% ipython --no-banner

In [1]: import numpy as np

In [2]: np.set_printoptions(suppress=True, linewidth=140)

In [3]: A = np.loadtxt("out0.csv", delimiter=",")

In [4]: A
Out[4]: 
array([[ 0., -2., -3.],
       [ 2.,  0.,  2.],
       [ 3., -2.,  0.]])

In [5]: # antisymmetric, zero diagonal

In [6]: M2 = A / np.linalg.norm(A, axis=1, keepdims=True)

In [7]: G = M2 @ M2.T

In [8]: np.argwhere(np.triu(np.abs(G) > 0.95, 1))
Out[8]: array([], shape=(0, 2), dtype=int64)

In [9]: M2 = A / np.sqrt((A ** 2).mean(axis=1, keepdims=True))

In [10]: M2[0].round(4)
Out[10]: array([ 0.    , -0.9608, -1.4412])

In [11]: np.round(np.linalg.norm(M2, axis=1), 4)
Out[11]: array([1.7321, 1.7321, 1.7321])

In [12]: np.linalg.matrix_rank(M2) == np.linalg.matrix_rank(A)
Out[12]: np.True_

In [13]: print(np.linalg.matrix_rank(A - A.mean(axis=1, keepdims=True)))
2

In [14]: print(np.argsort(-np.linalg.norm(A, axis=0).round(6), kind="stable")[:3])
[0 2 1]

In [15]: np.linalg.cond(A) > 100
Out[15]: np.True_

In [16]: data = np.diag(5 * np.array([-1, 1, -2])) + np.array([[5, 0, 1], [2, 0, 4], [1, 3, 1]])

In [17]: data
Out[17]: 
array([[ 0,  0,  1],
       [ 2,  5,  4],
       [ 1,  3, -9]])

In [18]: f = np.array([2, 3, 1])

In [19]: M2 = data + np.outer(f, np.eye(3)[0])

In [20]: print(M2)
[[ 2.  0.  1.]
 [ 5.  5.  4.]
 [ 2.  3. -9.]]

In [21]: np.round(np.abs(np.linalg.svd(data)[2][-1]), 4)
Out[21]: array([0.9328, 0.36  , 0.0162])

In [22]: print(np.linalg.matrix_rank(data, rtol=0.1))
2

In [23]: np.linalg.cond(data) > 100
Out[23]: np.True_

In [24]: x0 = np.array([1, 3, 3])

In [25]: data @ np.eye(3)[0]
Out[25]: array([0., 2., 1.])

In [26]: data * x0
Out[26]: 
array([[  0,   0,   3],
       [  2,  15,  12],
       [  1,   9, -27]])

In [27]: (data @ x0).argmax()
Out[27]: np.int64(1)

In [28]: data @ np.ones(3)
Out[28]: array([ 1., 11., -5.])

In [29]: np.einsum("ij,j->i", data, x0)
Out[29]: array([  3,  29, -17])

In [30]: data @ (2 * x0)
Out[30]: array([  6,  58, -34])

In [31]: arr = np.load("run13.npy")

In [32]: arr
Out[32]: 
array([[ 0.6291,  1.9427, -9.7893],
       [ 9.9437,  0.4883,  0.9404],
       [ 7.6445, -5.1207,  3.9166],
       [ 5.8528,  7.7622, -2.3439],
       [-0.1449, -9.7773,  2.0939],
       [ 2.5518, -9.5993,  1.1587],
       [ 6.3836,  7.5896, -1.2834],
       [-6.683 ,  7.4345,  0.2558],
       [ 0.8752, -2.6573, -9.6007],
       [-4.8194, -8.5274,  2.0141],
       [ 8.6612,  3.8559, -3.1807],
       [-6.6072,  3.2054, -6.7875]])

In [33]: x0 = np.array([-2, 0, -2])

In [34]: target = arr @ x0

In [35]: print(target.round(4))
[ 18.3204 -21.7682 -23.1222  -7.0178  -3.898   -7.421  -10.2004  12.8544  17.451    5.6106 -10.961   26.7894]

In [36]: np.round(np.linalg.pinv(arr) @ arr, 4) + 0
Out[36]: 
array([[1., 0., 0.],
       [0., 1., 0.],
       [0., 0., 1.]])

In [37]: np.round(np.linalg.lstsq(arr, target)[0], 4) + 0
Out[37]: array([-2.,  0., -2.])

In [38]: rng = np.random.default_rng(6539)

In [39]: target = target + 0.1 * rng.normal(size=12)

In [40]: target.round(4)
Out[40]: array([ 18.3876, -21.8318, -23.114 ,  -7.1696,  -3.9222,  -7.356 , -10.0982,  12.7778,  17.4288,   5.6293, -10.8189,  26.6577])

In [41]: coef, *_ = np.linalg.lstsq(arr, target)

In [42]: coef.round(4)
Out[42]: array([-1.9952, -0.0031, -2.0007])

In [43]: coef.round()
Out[43]: array([-2., -0., -2.])

In [44]: [round(float(np.linalg.norm(np.linalg.solve(arr.T @ arr + lam * np.eye(3), arr.T @ target))), 2) for lam in (0, 1, 10, 100)]
Out[44]: [2.83, 2.82, 2.74, 2.19]

In [45]: print(round(float(np.linalg.norm(target - arr @ coef)), 4))
0.2797

In [46]: G = np.cov(arr, rowvar=False)

In [47]: np.argsort(-arr.std(axis=0).round(6), kind="stable")
Out[47]: array([1, 0, 2])

In [48]: G.shape
Out[48]: (3, 3)

In [49]: np.median(arr, axis=0)
Out[49]: array([ 1.7135,  1.2155, -0.5138])

In [50]: np.round(np.corrcoef(arr[:, 1], arr[:, 0])[0, 1], 4)
Out[50]: np.float64(0.1062)

In [51]: print(np.round(np.linalg.eigvalsh(G)[::-1], 4))
[50.0377 36.1334 14.4922]

In [52]: idx = arr[:, 0] > np.median(arr[:, 0])

In [53]: f = arr[idx].mean(axis=0) - arr[~idx].mean(axis=0)

In [54]: f.round(4)
Out[54]: array([9.6313, 2.2259, 3.5036])

In [55]: F = np.load("mat.npy")

In [56]: F
Out[56]: 
array([[  7,  -9,   0,   0],
       [  3,  -5,  -8, -32],
       [ -2,   5,   3,  12],
       [  4,  -6,  -5, -20]])

In [57]: # column 3 is much longer than the rest

In [58]: M2 = np.array([[0, 0, 2], [2, -1, -1]])

In [59]: basis = np.kron(M2, F)

In [60]: np.linalg.matrix_rank(basis)
Out[60]: np.int64(6)

In [61]: print(basis)
[[  0   0   0   0   0   0   0   0  14 -18   0   0]
 [  0   0   0   0   0   0   0   0   6 -10 -16 -64]
 [  0   0   0   0   0   0   0   0  -4  10   6  24]
 [  0   0   0   0   0   0   0   0   8 -12 -10 -40]
 [ 14 -18   0   0  -7   9   0   0  -7   9   0   0]
 [  6 -10 -16 -64  -3   5   8  32  -3   5   8  32]
 [ -4  10   6  24   2  -5  -3 -12   2  -5  -3 -12]
 [  8 -12 -10 -40  -4   6   5  20  -4   6   5  20]]

In [62]: M2 = basis / np.sqrt((basis ** 2).mean(axis=1, keepdims=True))

In [63]: print(np.round(basis - basis.mean(axis=1, keepdims=True), 4))
[[  0.3333   0.3333   0.3333   0.3333   0.3333   0.3333   0.3333   0.3333  14.3333 -17.6667   0.3333   0.3333]
 [  7.       7.       7.       7.       7.       7.       7.       7.      13.      -3.      -9.     -57.    ]
 [ -3.      -3.      -3.      -3.      -3.      -3.      -3.      -3.      -7.       7.       3.      21.    ]
 [  4.5      4.5      4.5      4.5      4.5      4.5      4.5      4.5     12.5     -7.5     -5.5    -35.5   ]
 [ 14.     -18.       0.       0.      -7.       9.       0.       0.      -7.       9.       0.       0.    ]
 [  6.     -10.     -16.     -64.      -3.       5.       8.      32.      -3.       5.       8.      32.    ]
 [ -4.      10.       6.      24.       2.      -5.      -3.     -12.       2.      -5.      -3.     -12.    ]
 [  8.     -12.     -10.     -40.      -4.       6.       5.      20.      -4.       6.       5.      20.    ]]

In [64]: W = np.array([[2, 0, 2, 1, 1, 3], [1, 2, 2, 2, 1, 1], [2, 2, 3, 1, 1, 1]])

In [65]: coef = np.array([-2, -5, 5, 5, -2, -3])

In [66]: act = np.maximum(A @ W + coef, 0)

In [67]: print(np.round((act > 0).mean(axis=0), 4))
[0.6667 0.     0.6667 0.6667 0.3333 0.6667]

In [68]: act
Out[68]: 
array([[ 0.,  0.,  0.,  0.,  0.,  0.],
       [ 6.,  0., 15.,  9.,  2.,  5.],
       [ 2.,  0.,  7.,  4.,  0.,  4.]])

In [69]: basis = np.array([[-3, -5], [2, -4], [0, 1], [1, 2], [-3, 4], [2, 5]])

In [70]: (act @ basis).round(6).argmax(axis=1)
Out[70]: array([0, 1, 1])

In [71]: mat = np.loadtxt("block6.csv", delimiter=",")

In [72]: mat.round(4)
Out[72]: 
array([[ 0.    ,  0.447 , -0.1697, -0.8783],
       [-0.8944, -0.2704,  0.298 , -0.1952],
       [-0.3578,  0.0371, -0.9124,  0.1952],
       [-0.2683,  0.8519,  0.2234,  0.3904]])

In [73]: Uu, s, Vh = np.linalg.svd(mat, full_matrices=False)

In [74]: print(np.round(Uu.T @ mat @ Vh.T, 4) + 0)
[[1. 0. 0. 0.]
 [0. 1. 0. 0.]
 [0. 0. 1. 0.]
 [0. 0. 0. 1.]]

In [75]: print(np.allclose(Uu * s @ Vh, mat))
True

In [76]: np.round(np.linalg.svd(mat, compute_uv=False), 4)
Out[76]: array([1., 1., 1., 1.])

In [77]: np.round(np.linalg.pinv(mat), 4)
Out[77]: 
array([[ 0.    , -0.8944, -0.3578, -0.2683],
       [ 0.447 , -0.2704,  0.0371,  0.8519],
       [-0.1697,  0.298 , -0.9124,  0.2234],
       [-0.8783, -0.1952,  0.1952,  0.3904]])

In [78]: np.round(np.linalg.norm(mat, axis=0), 4)
Out[78]: array([1., 1., 1., 1.])

In [79]: np.round(mat @ mat.T, 4) + 0
Out[79]: 
array([[1., 0., 0., 0.],
       [0., 1., 0., 0.],
       [0., 0., 1., 0.],
       [0., 0., 0., 1.]])

In [80]: np.round(mat.T @ mat, 4) + 0
Out[80]: 
array([[1., 0., 0., 0.],
       [0., 1., 0., 0.],
       [0., 0., 1., 0.],
       [0., 0., 0., 1.]])

In [81]: print(round(mat[:, 0] @ mat[:, 2], 4))
0.0

In [82]: np.round(np.kron(np.eye(2, dtype=int), mat), 4)
Out[82]: 
array([[ 0.    ,  0.447 , -0.1697, -0.8783,  0.    ,  0.    , -0.    , -0.    ],
       [-0.8944, -0.2704,  0.298 , -0.1952, -0.    , -0.    ,  0.    , -0.    ],
       [-0.3578,  0.0371, -0.9124,  0.1952, -0.    ,  0.    , -0.    ,  0.    ],
       [-0.2683,  0.8519,  0.2234,  0.3904, -0.    ,  0.    ,  0.    ,  0.    ],
       [ 0.    ,  0.    , -0.    , -0.    ,  0.    ,  0.447 , -0.1697, -0.8783],
       [-0.    , -0.    ,  0.    , -0.    , -0.8944, -0.2704,  0.298 , -0.1952],
       [-0.    ,  0.    , -0.    ,  0.    , -0.3578,  0.0371, -0.9124,  0.1952],
       [-0.    ,  0.    ,  0.    ,  0.    , -0.2683,  0.8519,  0.2234,  0.3904]])

In [83]: round(float(np.einsum("ij,ji->", mat, mat)), 4)
Out[83]: 0.628

In [84]: np.round(np.linalg.det(mat[::-1]), 4)
Out[84]: np.float64(-1.0)

In [85]: np.round(np.einsum("ii->", mat), 4)
Out[85]: np.float64(-0.7925)

In [86]: round(np.linalg.eigvals(mat).sum().real, 4)
Out[86]: np.float64(-0.7925)

In [87]: X = np.array([[0, 4, 2], [4, 2, 2], [2, 2, 4]])

In [88]: X
Out[88]: 
array([[0, 4, 2],
       [4, 2, 2],
       [2, 2, 4]])

In [89]: w, vecs = np.linalg.eig(X)

In [90]: print(np.round(np.sort(np.linalg.eigvals(X.T)), 4))
[-3.1424  1.7134  7.429 ]

In [91]: print(np.round(np.sort(np.linalg.eigvals(X @ X)), 4))
[ 2.9359  9.8747 55.1894]

In [92]: np.round(X @ vecs[:, 0] - w[0] * vecs[:, 0], 4) + 0
Out[92]: array([0., 0., 0.])

In [93]: np.round(np.sort(np.linalg.eigvals(np.linalg.inv(X))), 4)
Out[93]: array([-0.3182,  0.1346,  0.5836])

In [94]: print(w.round(4))
[ 7.429  -3.1424  1.7134]

In [95]: hat = np.triu(np.array([[1, 0, 2, 1], [3, 0, 1, -1], [-3, 1, -1, 3], [-2, -2, 1, 1]]), 1) + np.eye(4)

In [96]: M2 = hat @ F @ np.linalg.inv(hat)

In [97]: print(round(float(np.linalg.det(M2)), 4))
0.0

In [98]: M2 = X / np.linalg.norm(X, axis=1, keepdims=True)

In [99]: G = M2 @ M2.T

In [100]: G.round(4)
Out[100]: 
array([[1.    , 0.5477, 0.7303],
       [0.5477, 1.    , 0.8333],
       [0.7303, 0.8333, 1.    ]])

In [101]: print((G - 2 * np.eye(3)).round(6).argmax(axis=1))
[2 2 1]

In [102]: round(float(np.degrees(np.arccos(np.clip(G[0, 2], -1, 1)))), 4)
Out[102]: 43.0887

In [103]: (np.abs(G) > 0.9).astype(int)
Out[103]: 
array([[1, 0, 0],
       [0, 1, 0],
       [0, 0, 1]])

In [104]: round(float(np.abs(np.linalg.eigvals(X)).max()), 4)
Out[104]: 7.429

In [105]: print(np.linalg.matrix_power(X, 3))
[[ 80 136 128]
 [136 136 152]
 [128 152 168]]

In [106]: np.allclose(X, X.T)
Out[106]: True

In [107]: G = X.T @ X

In [108]: np.trace(G), (X ** 2).sum()
Out[108]: (np.int64(68), np.int64(68))

In [109]: np.allclose(G, G.T)
Out[109]: True

In [110]: np.linalg.matrix_rank(G)
Out[110]: np.int64(3)

In [111]: np.diag(G)
Out[111]: array([20, 24, 24])

In [112]: print(np.round(np.linalg.eigvalsh(G)[::-1], 4))
[55.1894  9.8747  2.9359]

In [113]: G
Out[113]: 
array([[20, 12, 16],
       [12, 24, 20],
       [16, 20, 24]])

In [114]: J = np.load("layer11.npy")

In [115]: print(J)
[[-3 -3]
 [-3 -6]]

In [116]: print(J.sum(axis=0))
[-6 -9]

In [117]: J.shape
Out[117]: (2, 2)

In [118]: np.abs(J).max()
Out[118]: np.int64(6)

In [119]: round(float(np.linalg.norm(J)), 4)
Out[119]: 7.9373

In [120]: np.unravel_index(np.abs(J).argmax(), J.shape)
Out[120]: (np.int64(1), np.int64(1))

In [121]: np.round(np.linalg.svd(J, compute_uv=False), 4)
Out[121]: array([7.8541, 1.1459])

In [122]: J - J[0]
Out[122]: 
array([[ 0,  0],
       [ 0, -3]])

In [123]: np.diff(J, axis=0)
Out[123]: array([[ 0, -3]])

In [124]: hat = np.triu(np.array([[3, 3], [1, 1]]), 1) + np.eye(2)

In [125]: M2 = hat @ J @ np.linalg.inv(hat)

In [126]: print(hat @ J - J @ hat)
[[-9. -9.]
 [ 0.  9.]]

In [127]: M2
Out[127]: 
array([[-12.,  15.],
       [ -3.,   3.]])

In [128]: np.linalg.matrix_rank(M2)
Out[128]: np.int64(2)

In [129]: np.einsum("ij,ji->", J, J)
Out[129]: np.int64(63)

In [130]: np.kron(np.eye(2, dtype=int), J)
Out[130]: 
array([[-3, -3,  0,  0],
       [-3, -6,  0,  0],
       [ 0,  0, -3, -3],
       [ 0,  0, -3, -6]])

In [131]: np.round(np.linalg.eigvals(J), 4)
Out[131]: array([-1.1459, -7.8541])

In [132]: round(np.linalg.eigvals(J).sum().real, 4)
Out[132]: np.float64(-9.0)

In [133]: round(np.linalg.det(2 * J), 4), round(float(np.linalg.det(J)), 4)
Out[133]: (np.float64(36.0), 9.0)

In [134]: np.einsum("ii->", J)
Out[134]: np.int64(-9)
